% python3 -q
>>> import numpy as np
>>> np.set_printoptions(precision=3, suppress=True, linewidth=160, legacy="1.25")
>>> data = np.load("w.npy")
>>> data
array([[ 0.791,  0.406,  0.019,  0.   ],
       [ 0.406,  0.211, -0.038,  0.   ],
       [ 0.019, -0.038,  0.998,  0.   ],
       [ 0.   ,  0.   ,  0.   ,  0.   ]])
>>> data.sum(axis=0)
array([1.217, 0.579, 0.98 , 0.   ])
>>> data.mean(axis=0)
array([0.304, 0.145, 0.245, 0.   ])
>>> np.count_nonzero(data)
9
>>> np.zeros(4, 4)
Traceback (most recent call last):
  File "<python-input-7>", line 1, in <module>
    np.zeros(4, 4)
    ~~~~~~~~^^^^^^
TypeError: Cannot interpret '4' as a data type
>>> data - data[0]
array([[ 0.   ,  0.   ,  0.   ,  0.   ],
       [-0.385, -0.195, -0.057,  0.   ],
       [-0.772, -0.444,  0.979,  0.   ],
       [-0.791, -0.406, -0.019,  0.   ]])
>>> data[:, 4]
Traceback (most recent call last):
  File "<python-input-9>", line 1, in <module>
    data[:, 4]
    ~~~~^^^^^^
IndexError: index 4 is out of bounds for axis 1 with size 4
>>> round(float(np.abs(data).max()), 3)
0.998
>>> data.shape
(4, 4)
>>> rng = np.random.default_rng(102364)
>>> labels = rng.permutation(4)
>>> labels
array([2, 0, 1, 3])
>>> Y = data[labels][:, labels]
>>> np.allclose(Y, data)
False
>>> round(np.trace(Y), 3)
2.0
>>> np.round(np.sort(np.abs(np.linalg.eigvals(Y))), 3) + 0
array([0., 0., 1., 1.])
>>> np.diag(Y)
array([0.998, 0.791, 0.211, 0.   ])
>>> vals, V = np.linalg.eigh(data)
>>> x = np.array([2, 2, 0, 2])
>>> round(float(x @ data @ x / (x @ x)), 3), vals[0], vals[-1]
(0.605, 0.0, 1.0)
>>> feats = np.load("m.npy")
>>> feats
array([[ 6.444, -4.934,  1.802],
       [ 7.306,  2.041, -3.401],
       [ 1.373,  4.744,  3.223]])
>>> labels = rng.permutation(3)
>>> Y = feats[:, labels] * rng.choice([-1, 1], 3)
>>> Y
array([[-4.934,  1.802, -6.444],
       [ 2.041, -3.401, -7.306],
       [ 4.744,  3.223, -1.373]])
>>> U, _, Vt = np.linalg.svd(feats.T @ Y)
>>> np.round(np.linalg.lstsq(feats, Y)[0], 3) + 0
array([[ 0.,  0., -1.],
       [ 1.,  0.,  0.],
       [ 0.,  1.,  0.]])
>>> labels
array([1, 2, 0])
>>> np.round(U @ Vt, 3) + 0
array([[ 0.,  0., -1.],
       [ 1.,  0.,  0.],
       [ 0.,  1.,  0.]])
>>> P = np.triu(np.array([[-4, 5, 7], [1, 7, -8], [-1, 0, 5]]), 1) + np.eye(3)
>>> Y = P @ feats @ np.linalg.inv(P)
>>> np.linalg.matrix_rank(Y)
3
>>> P @ feats - feats @ P
array([[ 46.141,  11.193, -79.024],
       [-10.984, -74.482, -60.598],
       [  0.   ,  -6.865,  28.341]])
>>> Y
array([[   52.585,  -224.446, -2156.305],
       [   -3.678,   -17.521,  -143.607],
       [    1.373,    -2.121,   -23.356]])
>>> (feats - feats.T) / 2
array([[ 0.   , -6.12 ,  0.215],
       [ 6.12 ,  0.   , -4.072],
       [-0.215,  4.072,  0.   ]])
>>> np.linalg.matrix_power(feats, 4)
array([[ -207.213,  1957.199,   317.859],
       [-2523.676,   309.617,  2203.413],
       [ 1267.421, -2530.29 ,  1563.809]])
>>> round(float(np.abs(np.linalg.eigvals(feats)).max()), 3)
7.484
>>> np.allclose(feats @ feats.T, feats.T @ feats)
False
>>> round(np.trace(feats), 3)
11.708
>>> np.sort(np.abs(np.linalg.eigvals(feats)))
array([6.124, 7.484, 7.484])
>>> M = np.load("x.npy")
>>> M
array([[0, 0, 1, 0],
       [1, 0, 0, 0],
       [0, 1, 0, 0],
       [0, 0, 0, 1]])
>>> (np.linalg.matrix_power((M != 0) + (M.T != 0) + np.eye(4), 4) > 0).astype(int)
array([[1, 1, 1, 0],
       [1, 1, 1, 0],
       [1, 1, 1, 0],
       [0, 0, 0, 1]])
>>> def softmax(z):
...     e = np.exp(z - z.max(axis=-1, keepdims=True))
...     return e / e.sum(axis=-1, keepdims=True)
... 
>>> np.round(softmax(10 * M[1]), 3) + 0
array([1., 0., 0., 0.])
>>> softmax(M[1] + -3)
array([0.475, 0.175, 0.175, 0.175])
>>> S = M @ M.T / np.sqrt(4)
>>> softmax(S)
array([[0.355, 0.215, 0.215, 0.215],
       [0.215, 0.355, 0.215, 0.215],
       [0.215, 0.215, 0.355, 0.215],
       [0.215, 0.215, 0.215, 0.355]])
>>> softmax(S)[1] @ M
array([0.355, 0.215, 0.215, 0.215])
>>> r0 = np.array([-3, -2, 3, 2])
>>> Y = M + np.outer(r0, np.eye(4)[3])
>>> Y
array([[ 0.,  0.,  1., -3.],
       [ 1.,  0.,  0., -2.],
       [ 0.,  1.,  0.,  3.],
       [ 0.,  0.,  0.,  3.]])
>>> np.linalg.matrix_rank(np.linalg.inv(Y) - np.linalg.inv(M), tol=1e-8)
1
>>> np.linalg.matrix_rank(Y - M)
1
>>> M[3] @ M[2]
0
>>> round(float(np.linalg.norm(M[3], 1)), 3), np.round(np.linalg.norm(M[3], np.inf), 3)
(1.0, 1.0)
>>> np.round(np.linalg.norm(M, 1), 3), round(float(np.linalg.norm(M, np.inf)), 3)
(1.0, 1.0)
>>> x = np.array([4, 0, 5, 2])
>>> h1 = np.maximum(M @ x, 0)
>>> M.T @ h1
array([4, 0, 5, 2])
>>> np.maximum(M @ x, 0) - np.maximum(-M @ x, 0)
array([5, 4, 0, 2])
>>> F = np.load("mat.npy")
>>> F
array([[-0.4  ,  3.483,  0.7  ],
       [ 0.2  , -8.515, -1.7  ],
       [-1.2  , -5.488, -1.1  ],
       [ 0.1  , 10.496,  2.1  ],
       [-0.2  , -1.501, -0.3  ],
       [-0.6  ,  8.006,  1.6  ],
       [ 1.   ,  2.024,  0.4  ],
       [-0.3  , -1.009, -0.2  ],
       [ 0.4  , -1.004, -0.2  ],
       [ 0.5  ,  8.489,  1.7  ],
       [ 1.1  ,  8.494,  1.7  ],
       [-0.2  , -4.54 , -0.9  ],
       [ 1.1  ,  7.524,  1.5  ]])
>>> U, s, Vt = np.linalg.svd(F)
>>> np.argmax(s[:-1] / (s[1:] + 1e-6)) + 1
2
>>> Y = U[:, :2] @ np.diag(s[:2]) @ Vt[:2]
>>> round(float(np.linalg.norm(F - Y) / np.linalg.norm(F)), 3)
0.0
>>> np.linalg.matrix_rank(F, rtol=0.05)
2
>>> round(np.linalg.norm(F - Y, 2), 3), np.round(s[2], 3)
(0.012, 0.012)
>>> U, s, Vt = np.linalg.svd(F, full_matrices=False)
>>> round(np.sqrt((s ** 2).sum()), 3), np.round(np.linalg.norm(F), 3)
(23.357, 23.357)
>>> np.allclose(U * s @ Vt, F)
True
>>> np.round(s / s[0], 3) + 0
array([1.   , 0.094, 0.   ])
>>> np.cumsum(s ** 2) / np.sum(s ** 2)
array([0.991, 1.   , 1.   ])
>>> np.round(U.T @ U, 3) + 0
array([[1., 0., 0.],
       [0., 1., 0.],
       [0., 0., 1.]])
>>> s
array([23.254,  2.196,  0.012])
>>> np.count_nonzero(F)
39
>>> round(float(np.linalg.norm(F)), 3)
23.357
>>> np.linalg.matrix_rank(F)
3
>>> np.linalg.norm(F, axis=1).argmax()
3
>>> np.linalg.norm(F, axis=0)
array([ 2.452, 22.778,  4.553])
>>> np.round(np.linalg.norm(F[8], 1), 3), np.round(np.linalg.norm(F[8], np.inf), 3)
(1.604, 1.004)
>>> arr = np.load("arr.npy")
>>> arr
array([[-0.5,  2.4,  0.8],
       [-1. ,  1.2,  0.5],
       [-0.5,  0.3,  0. ]])
>>> Y = arr / np.linalg.norm(arr, axis=1, keepdims=True)
>>> C2 = Y @ Y.T
>>> np.round(np.degrees(np.arccos(np.clip(C2[0, 2], -1, 1))), 3)
49.827
>>> np.linalg.norm(Y, axis=1)
array([1., 1., 1.])
>>> (np.abs(C2) > 0.9).astype(int)
array([[1, 0, 0],
       [0, 1, 0],
       [0, 0, 1]])
>>> A = np.triu(rng.random((3, 3)) < 0.8, 1).astype(int)
>>> A = A + A.T
>>> A
array([[0, 1, 1],
       [1, 0, 1],
       [1, 1, 0]])
>>> np.all(np.linalg.eigvalsh(A) > 0)
False
>>> round(np.linalg.eigvalsh(A).min(), 3)
-1.0
>>> Y = A / np.linalg.norm(A, axis=1, keepdims=True)
>>> C2 = Y @ Y.T
>>> (C2 - 2 * np.eye(3)).round(6).argmax(axis=1)
array([1, 0, 0])
>>> np.linalg.norm(Y, axis=1)
array([1., 1., 1.])
>>> (np.abs(C2) > 0.9).astype(int)
array([[1, 0, 0],
       [0, 1, 0],
       [0, 0, 1]])
>>> np.argwhere(np.triu(A))
array([[0, 1],
       [0, 2],
       [1, 2]])
>>> A.sum(axis=0)
array([2, 2, 2])
>>> np.trace(A @ A @ A) // 6
1
>>> low = np.diag(A.sum(axis=1)) - A
>>> low
array([[ 2, -1, -1],
       [-1,  2, -1],
       [-1, -1,  2]])
>>> np.linalg.matrix_rank(low)
2
>>> low @ np.ones(3)
array([0., 0., 0.])
>>> round(np.linalg.det(low[1:, 1:]))
3
>>> vals, V = np.linalg.eig(A)
>>> np.sort(np.linalg.eigvals(A @ A))
array([1., 1., 4.])
>>> np.sort(np.linalg.eigvals(np.linalg.inv(A)))
array([-1. , -1. ,  0.5])
>>> np.sort(np.linalg.eigvals(A.T))
array([-1., -1.,  2.])
>>> round(np.prod(vals), 3)
2.0
>>> P = np.triu(np.array([[8, -5, 8], [-9, -8, 3], [-4, 0, -7]]), 1) + np.eye(3)
>>> Y = P @ A @ np.linalg.inv(P)
>>> round(np.linalg.det(Y), 3)
2.0
>>> W0 = np.load("a.npy")
>>> W0
array([[5., 1., 1., 1.],
       [1., 5., 1., 1.],
       [1., 1., 5., 1.],
       [1., 1., 1., 5.]])
>>> O, R = np.linalg.qr(arr)
>>> np.allclose(R.T @ R, arr.T @ arr)
True
>>> O
array([[-0.408,  0.902,  0.142],
       [-0.816, -0.291, -0.499],
       [-0.408, -0.32 ,  0.855]])
>>> np.round(O.T @ O, 3) + 0
array([[1., 0., 0.],
       [0., 1., 0.],
       [0., 0., 1.]])
>>> np.round(O @ R, 3) + 0
array([[-0.5,  2.4,  0.8],
       [-1. ,  1.2,  0.5],
       [-0.5,  0.3,  0. ]])
>>> x = np.array([-3, 2, -3])
>>> 3 - np.linalg.matrix_rank(O - np.eye(3), tol=1e-8)
1
>>> O.T @ (O @ x)
array([-3.,  2., -3.])
>>> vals, V = np.linalg.eigh(W0)
>>> V @ np.diag(vals) @ V.T
array([[5., 1., 1., 1.],
       [1., 5., 1., 1.],
       [1., 1., 5., 1.],
       [1., 1., 1., 5.]])
>>> np.round(V.T @ V, 3) + 0
array([[1., 0., 0., 0.],
       [0., 1., 0., 0.],
       [0., 0., 1., 0.],
       [0., 0., 0., 1.]])
>>> np.round(V.T @ W0 @ V, 3) + 0
array([[4., 0., 0., 0.],
       [0., 4., 0., 0.],
       [0., 0., 4., 0.],
       [0., 0., 0., 8.]])
>>> np.linalg.svd(W0, compute_uv=False)
array([8., 4., 4., 4.])
>>> np.linalg.eigvalsh(W0 + -3 * np.eye(4))
array([1., 1., 1., 5.])
>>> (vals > 1e-8).sum(), (vals < -1e-8).sum()
(4, 0)
>>> round(float(np.linalg.det(W0)), 3)
512.0
>>> W0 @ W0
array([[28., 12., 12., 12.],
       [12., 28., 12., 12.],
       [12., 12., 28., 12.],
       [12., 12., 12., 28.]])
>>> np.linalg.determinant(W0)
Traceback (most recent call last):
  File "<python-input-137>", line 1, in <module>
    np.linalg.determinant(W0)
    ^^^^^^^^^^^^^^^^^^^^^
AttributeError: module 'numpy.linalg' has no attribute 'determinant'
>>> np.linalg.matrix_power(W0, 2)
array([[28., 12., 12., 12.],
       [12., 28., 12., 12.],
       [12., 12., 28., 12.],
       [12., 12., 12., 28.]])
>>> np.trace(W0)
20.0
>>> (W0 + W0.T) / 2
array([[5., 1., 1., 1.],
       [1., 5., 1., 1.],
       [1., 1., 5., 1.],
       [1., 1., 1., 5.]])
